In [1]: import numpy as np

In [2]: np.set_printoptions(precision=3, suppress=True, linewidth=140, sign=" ")

In [3]: arr = np.load("w.npy")

In [4]: arr
Out[4]: 
array([[-14.16 , -13.427, -14.642, -11.843,  -5.377, -33.336,  -8.944,  21.314,  -0.526,  19.373,  18.077,   9.329,  14.4  ,   4.32 ],
       [-13.534,  -5.662,  -9.963,  -8.466, -11.534,  -3.485,  -3.154,  13.053,  13.231,   7.72 ,   2.282,  -0.373,   2.505,  10.77 ],
       [-24.012, -26.913, -23.728, -12.95 ,   8.464, -18.124,  -0.759,  24.813,   7.519,  13.703,  17.234,  -3.723,  13.776,   3.211],
       [-10.068, -10.255,  -7.671,  -3.833,   1.251, -16.623,  -1.505,  11.171,  -6.005,   9.167,  11.999,   5.126,   9.722,  -0.003],
       [-12.216,  -5.949, -15.984, -16.54 , -16.095, -20.977, -12.124,  19.97 ,  20.121,  16.777,   6.802,   2.547,   5.242,  13.24 ],
       [-14.621, -15.186, -17.814, -12.843,  -1.016, -17.284,  -5.566,  18.975,  12.3  ,  13.049,  10.47 ,  -1.617,   8.104,   6.178],
       [ -8.313,  -5.299,  -6.569,  -5.236,  -5.059,  -9.56 ,  -2.856,   9.601,   2.809,   7.372,   5.721,   2.813,   4.716,   4.34 ],
       [-11.856,  -6.051, -11.5  , -12.03 , -14.477, -29.674, -11.144,  19.162,   3.992,  18.757,  13.379,  10.816,  10.816,   8.841],
       [-17.006, -14.493, -13.942,  -8.572,  -1.519,  -9.003,  -0.893,  16.509,   7.092,   8.969,   9.07 ,  -1.195,   7.42 ,   6.086],
       [-12.634,  -7.632, -11.214,  -8.918,  -6.782,  -0.603,  -2.38 ,  12.255,  15.709,   5.824,   1.363,  -4.051,   1.247,   9.155],
       [-13.519, -10.172, -14.704, -11.6  ,  -5.845,  -4.6  ,  -4.143,  15.227,  19.157,   8.185,   2.788,  -4.867,   2.316,   9.572],
       [ -7.035,   0.054,  -3.539,  -4.087,  -9.985,   3.017,  -1.369,   5.514,   9.686,   2.499,  -1.814,  -0.469,  -0.955,   7.813],
       [-20.577, -19.786, -16.837,  -9.67 ,   0.857, -22.361,  -1.982,  21.651,  -0.984,  14.572,  17.466,   3.745,  14.542,   3.546],
       [-18.432, -12.606, -23.47 , -21.162, -14.368, -19.464, -12.528,  25.939,  29.569,  18.577,   7.433,  -2.406,   5.579,  15.944],
       [-11.349, -10.454, -19.314, -17.57 ,  -8.7  , -23.85 , -12.3  ,  21.164,  21.011,  17.381,   9.128,   0.027,   6.397,  10.126],
       [-25.068, -16.595, -19.693, -15.173, -12.303, -22.723,  -6.647,  26.891,  11.221,  18.848,  14.673,   4.578,  12.587,  12.74 ],
       [-11.777,  -6.65 ,  -9.495,  -7.959,  -7.986,  -8.962,  -3.853,  12.95 ,   8.312,   8.778,   5.354,   1.566,   4.572,   7.534],
       [-12.762, -12.009, -16.137, -12.044,  -1.196,  -1.816,  -2.939,  14.426,  21.46 ,   6.512,   2.011,  -8.472,   1.466,   7.942],
       [ -5.518, -11.168, -13.638, -10.403,   4.045, -18.474,  -6.371,  12.777,   8.691,  10.422,   9.25 ,  -1.503,   6.164,   0.684],
       [ -6.222,  -8.879, -13.419, -12.527,  -3.639, -30.68 , -11.241,  16.699,   5.95 ,  17.007,  13.365,   5.574,   9.806,   3.247],
       [-23.504, -12.342, -13.142,  -9.616, -14.208, -14.991,  -3.286,  21.54 ,   4.264,  14.447,  11.873,   6.452,  10.76 ,  12.058],
       [-19.829, -24.103, -22.457, -13.795,   6.935, -22.119,  -3.415,  23.527,   8.062,  14.863,  16.845,  -2.239,  13.209,   2.683],
       [-15.17 , -13.294, -17.57 , -15.233,  -8.901, -38.638, -12.259,  24.762,   3.536,  22.784,  19.227,  10.248,  15.117,   6.9  ],
       [-19.44 , -15.961, -18.941, -14.488,  -7.349, -25.786,  -7.759,  24.27 ,   8.78 ,  18.342,  15.186,   4.331,  12.374,   8.783],
       [-19.696, -15.533, -15.614, -10.191,  -4.157, -12.906,  -2.399,  19.405,   7.744,  11.57 ,  11.103,   0.703,   9.441,   7.686],
       [-10.781,  -4.718, -12.933, -13.787, -15.461, -22.035, -11.47 ,  18.128,  13.515,  16.309,   8.127,   5.656,   6.437,  11.398]])

In [5]: np.round(np.linalg.norm(arr[25], 1), 3), round(np.linalg.norm(arr[25], np.inf), 3)
Out[5]: (np.float64(170.755), np.float64(22.035))

In [6]: np.round(np.linalg.norm(arr, 1), 3), np.round(np.linalg.norm(arr, np.inf), 3)
Out[6]: (np.float64(471.693), np.float64(227.477))

In [7]: round(float(np.linalg.norm(arr, 2)), 3)
Out[7]: 232.35

In [8]: round(float(np.linalg.norm(arr) ** 2 / np.linalg.norm(arr, 2) ** 2), 3)
Out[8]: 1.139

In [9]: np.round(arr[25] @ arr[2], 3)
Out[9]: np.float64(2167.661)
